>>> import numpy as np
>>> import numpy.linalg as la
>>> np.set_printoptions(precision=2, suppress=True, linewidth=140, sign=" ")
>>> rng = np.random.default_rng(9853)
>>> theta = rng.uniform(0, 2 * np.pi, 27)
>>> O, _ = la.qr(np.array([[-0.1, -0.7],
...     [-0.7, -1.0],
...     [-0.6, -0.7],
...     [0.5, 0.6],
...     [-1.1, 1.3],
...     [0.1, -0.4],
...     [0.8, 0.0],
...     [-0.1, -1.4],
...     [-0.4, -1.3]]))
>>> data = 10 * np.c_[np.cos(theta), np.sin(theta)] @ O.T
>>> data
array([[ 2.19,  4.92,  3.8 , -3.21,  0.1 ,  0.74, -2.59,  4.05,  4.75],
       [ 2.44,  3.  ,  2.  , -1.73, -5.64,  1.53,  0.69,  4.96,  4.34],
       [-2.13, -4.96, -3.85,  3.25, -0.48, -0.67,  2.75, -3.91, -4.69],
       [ 0.88,  4.32,  3.63, -3.03,  5.43, -0.36, -4.39,  1.21,  2.81],
       [ 0.72,  4.14,  3.51, -2.93,  5.83, -0.46, -4.46,  0.89,  2.54],
       [-1.39, -4.77, -3.89,  3.27, -3.86, -0.01,  4.  , -2.28, -3.65],
       [-1.61, -0.06,  0.4 , -0.28,  8.17, -1.55, -3.22, -3.63, -2.13],
       [-0.35,  2.59,  2.42, -2.  ,  7.79, -1.07, -4.44, -1.26,  0.54],
       [ 0.71, -1.94, -1.94,  1.59, -8.13,  1.24,  4.24,  1.95,  0.19],
       [ 2.33,  2.42,  1.51, -1.32, -6.43,  1.59,  1.31,  4.82,  3.98],
       [-2.51, -3.98, -2.86,  2.45,  3.74, -1.32,  0.57, -4.95, -4.81],
       [ 2.3 ,  4.81,  3.67, -3.1 , -0.77,  0.89, -2.18,  4.33,  4.86],
       [-2.42, -2.88, -1.9 ,  1.65,  5.81, -1.54, -0.82, -4.94, -4.27],
       [-2.44, -4.52, -3.37,  2.86,  2.13, -1.1 ,  1.49, -4.68, -4.92],
       [-1.32,  0.66,  0.97, -0.76,  8.31, -1.47, -3.65, -3.09, -1.46],
       [-0.1 , -3.31, -2.94,  2.44, -7.14,  0.84,  4.55,  0.38, -1.4 ],
       [-0.81, -4.24, -3.57,  2.98, -5.62,  0.41,  4.43, -1.06, -2.68],
       [ 2.51,  3.92,  2.81, -2.4 , -3.88,  1.34, -0.49,  4.96,  4.79],
       [ 1.98,  5.  ,  3.93, -3.31,  1.34,  0.52, -3.12,  3.56,  4.51],
       [ 1.64,  4.92,  3.95, -3.32,  2.88,  0.21, -3.7 ,  2.83,  4.04],
       [ 2.48,  3.3 ,  2.26, -1.95, -5.14,  1.48,  0.34,  5.  ,  4.51],
       [ 1.96,  1.06,  0.39, -0.38, -7.68,  1.61,  2.51,  4.24,  2.97],
       [-0.32,  2.64,  2.46, -2.03,  7.75, -1.06, -4.45, -1.2 ,  0.6 ],
       [ 0.78, -1.8 , -1.84,  1.5 , -8.18,  1.27,  4.19,  2.09,  0.33],
       [-0.17,  2.89,  2.64, -2.19,  7.55, -0.98, -4.5 , -0.9 ,  0.89],
       [ 2.32,  4.79,  3.65, -3.09, -0.88,  0.91, -2.13,  4.36,  4.87],
       [-2.51, -3.81, -2.71,  2.32,  4.15, -1.37,  0.32, -4.98, -4.75]])
>>> def softmax(z):
...     e = np.exp(z - z.max(axis=-1, keepdims=True))
...     return e / e.sum(axis=-1, keepdims=True)
... 
>>> np.round(softmax(data[10]), 2) + 0
array([ 0.  ,  0.  ,  0.  ,  0.21,  0.75,  0.  ,  0.03,  0.  ,  0.  ])
>>> S = data @ data.T / np.sqrt(9)
>>> softmax(S).round(6).argmax(axis=1)
array([  0,   1,   2,   3,   4,   5,   6,   7,   8,   9,  10,  11,  12,  13,  14,  15,  16,  17,  18,  19,  20,  21,  22,  23,  24,  25,
        26])
>>> softmax(S)[10] @ data
array([-2.49, -3.93, -2.83,  2.41,  3.74, -1.31,  0.55, -4.9 , -4.76])
